$ python -q
>>> import numpy as np
>>> import numpy.linalg as la
>>> np.set_printoptions(precision=2, suppress=True, linewidth=140, sign=" ")
>>> def tidy(a):
...     return np.round(a, 2) + 0
... 
>>> K = np.load("x.npy")
>>> K
array([[  9.,  -6.,   0.,   0.],
       [ 12.,  -9.,   0.,   0.],
       [-12.,  10.,   5.,   4.],
       [ 12., -10.,  -8.,  -7.]])
>>> U, sigma, VT = la.svd(K)
>>> np.argmax(sigma[:-1] / (sigma[1:] + 1e-6)) + 1
np.int64(2)
>>> out = U[:, :2] @ np.diag(sigma[:2]) @ VT[:2]
>>> la.matrix_rank(K, rtol=0.05)
np.int64(2)
>>> tidy(la.norm(K - out, 2)), tidy(sigma[2])
(np.float64(0.62), np.float64(0.62))
>>> la.matrix_rank(out)
np.int64(2)
>>> tidy(np.abs(K - out).max())
np.float64(0.36)
>>> np.argsort(-la.norm(K, axis=0).round(6), kind="stable")[:3]
array([ 0,  1,  2])
>>> la.matrix_rank(K, rtol=0.1)
np.int64(2)
>>> u = np.array([-9, 2, -4, 2])
>>> out = K + np.outer(u, np.eye(4)[2])
>>> la.matrix_rank(la.inv(out) - la.inv(K), tol=1e-8)
np.int64(1)
>>> la.matrix_rank(out - K)
np.int64(1)
>>> out
array([[  9.,  -6.,  -9.,   0.],
       [ 12.,  -9.,   2.,   0.],
       [-12.,  10.,   1.,   4.],
       [ 12., -10.,  -6.,  -7.]])
>>> u = np.array([2, 0])
>>> np.array([np.convolve(row, u, "same") for row in out])
array([[ 18., -12., -18.,   0.],
       [ 24., -18.,   4.,   0.],
       [-24.,  20.,   2.,   8.],
       [ 24., -20., -12., -14.]])
>>> np.convolve(out[2], u)
array([-24.,  20.,   2.,   8.,   0.])
>>> data = np.array([[5, 9, 11, 8],
...     [3, 6, 4, 12],
...     [11, 0, 7, 0],
...     [0, 3, 0, 0],
...     [9, 9, 15, 14],
...     [5, 0, 0, 1],
...     [0, 6, 0, 0],
...     [0, 0, 0, 0],
...     [11, 9, 18, 14],
...     [9, 0, 7, 6],
...     [9, 0, 7, 6],
...     [0, 9, 0, 5],
...     [0, 3, 2, 0]])
>>> # rows 9 and 10 are equal
>>> d = la.norm(data[:, None] - data[None], axis=-1)
>>> la.matrix_rank(d ** 2)
np.int64(6)
>>> tidy(la.norm(data, axis=1))
array([ 17.06,  14.32,  13.04,   3.  ,  24.15,   5.1 ,   6.  ,   0.  ,  26.87,  12.88,  12.88,  10.3 ,   3.61])
>>> tidy(d[4])
array([  8.25,  13.04,  18.57,  23.19,   0.  ,  22.16,  22.61,  24.15,   3.61,  14.46,  14.46,  19.67,  21.95])
>>> d.shape
(13, 13)
>>> idx = data[:, 2] > np.median(data[:, 2])
>>> u = data[idx].mean(axis=0) - data[~idx].mean(axis=0)
>>> np.argsort(-np.abs(u).round(6), kind="stable")
array([ 2,  0,  3,  1])
>>> tidy(u)
array([ 7.86,  0.64,  9.98,  5.43])
>>> rng = np.random.default_rng(534841)
>>> J = (rng.random((4, 4)) < 0.3) + np.eye(4)
>>> J /= J.sum(axis=1, keepdims=True)
>>> J
array([[ 0.5,  0.5,  0. ,  0. ],
       [ 0.5,  0.5,  0. ,  0. ],
       [ 0. ,  0. ,  0.5,  0.5],
       [ 0. ,  0.5,  0. ,  0.5]])
>>> # row 1 repeats row 0
>>> x0 = np.array([3, 2, 1, 0])
>>> (J * x0).sum(axis=1)
array([ 2.5,  2.5,  0.5,  1. ])
>>> la.norm(J @ x0) <= la.norm(J, 2) * la.norm(x0) + 1e-9
np.True_
>>> J @ x0
array([ 2.5,  2.5,  0.5,  1. ])
>>> rk = la.matrix_rank(J)
>>> rk
np.int64(3)
>>> null = la.svd(J)[2][rk:].T
>>> la.matrix_rank(J.T @ J), la.matrix_rank(J @ J.T)
(np.int64(3), np.int64(3))
>>> [int(la.matrix_rank(J[:, :j + 1])) for j in range(4)]
[1, 2, 3, 3]
>>> null[:, 0] / null[np.abs(null[:, 0]).round(6).argmax(), 0]
array([ 1., -1., -1.,  1.])
>>> J @ null
array([[ 0.],
       [ 0.],
       [ 0.],
       [ 0.]])
>>> tidy(la.norm(J, 2) / la.norm(J))
np.float64(0.78)
>>> feats = np.loadtxt("layer17.csv", delimiter=",")
>>> tidy(feats)
array([[-0.4 ,  0.37, -0.03, -0.3 ,  0.78],
       [-0.7 , -0.68,  0.05, -0.15, -0.09],
       [ 0.3 , -0.51, -0.4 ,  0.43,  0.55],
       [ 0.5 , -0.35,  0.29, -0.71,  0.16],
       [ 0.  , -0.06,  0.87,  0.44,  0.23]])
>>> # keeps lengths
>>> x0 = np.array([3, 3, -1, 3, 1])
>>> rhs = feats @ x0
>>> tidy(rhs)
array([-0.19, -4.78,  1.59, -1.83,  0.5 ])
>>> tidy(la.solve(feats, -1 * rhs))
array([-3., -3.,  1., -3., -1.])
>>> tidy(la.solve(feats.T, feats[1]))
array([ 0.,  1.,  0.,  0.,  0.])
>>> x0 = np.array([-2, 2, -1, -1, 3])
>>> tidy(np.sort(np.abs(np.degrees(np.angle(la.eigvals(feats))))))
array([   0.  ,  119.34,  119.34,  174.43,  174.43])
>>> 5 - la.matrix_rank(feats - np.eye(5), tol=1e-8)
np.int64(1)
>>> [p for p in range(1, 25) if np.allclose(la.matrix_power(feats, p), np.eye(5))]
[]
>>> tidy(la.det(feats))
np.float64(1.0)
>>> tidy(la.norm(x0)), tidy(la.norm(feats @ x0))
(np.float64(4.36), np.float64(4.36))
>>> idx = rng.permutation(5)
>>> out = feats[:, idx] * rng.choice([-1, 1], 5)
>>> tidy(out)
array([[ 0.03,  0.78,  0.4 ,  0.3 , -0.37],
       [-0.05, -0.09,  0.7 ,  0.15,  0.68],
       [ 0.4 ,  0.55, -0.3 , -0.43,  0.51],
       [-0.29,  0.16, -0.5 ,  0.71,  0.35],
       [-0.87,  0.23,  0.  , -0.44,  0.06]])
>>> U, _, VT = la.svd(feats.T @ out)
>>> idx
array([ 2,  4,  0,  3,  1])
>>> tidy(la.lstsq(feats, out)[0])
array([[ 0.,  0., -1.,  0.,  0.],
       [ 0.,  0.,  0.,  0., -1.],
       [-1.,  0.,  0.,  0.,  0.],
       [ 0.,  0.,  0., -1.,  0.],
       [ 0.,  1.,  0.,  0.,  0.]])
>>> tidy(la.svd(feats, compute_uv=False))
array([ 1.,  1.,  1.,  1.,  1.])
>>> tidy(feats.T @ feats)
array([[ 1.,  0.,  0.,  0.,  0.],
       [ 0.,  1.,  0.,  0.,  0.],
       [ 0.,  0.,  1.,  0.,  0.],
       [ 0.,  0.,  0.,  1.,  0.],
       [ 0.,  0.,  0.,  0.,  1.]])
>>> tidy(la.pinv(feats))
array([[-0.4 , -0.7 ,  0.3 ,  0.5 ,  0.  ],
       [ 0.37, -0.68, -0.51, -0.35, -0.06],
       [-0.03,  0.05, -0.4 ,  0.29,  0.87],
       [-0.3 , -0.15,  0.43, -0.71,  0.44],
       [ 0.78, -0.09,  0.55,  0.16,  0.23]])
>>> arr = np.load("mat.npy")
>>> arr
array([[ 1, -1,  1, -1],
       [ 1,  0,  0,  0],
       [ 1,  1,  1,  1],
       [ 1,  2,  4,  8]])
>>> O, evecs = la.qr(arr[:, :3])[0], la.qr(arr[:, 3:])[0]
>>> sigma = la.svd(O.T @ evecs, compute_uv=False)
>>> tidy(la.norm(O @ O.T - evecs @ evecs.T, 2))
np.float64(1.0)
>>> (sigma > 0.9).sum()
np.int64(1)
>>> tidy(sigma)
array([ 0.99])
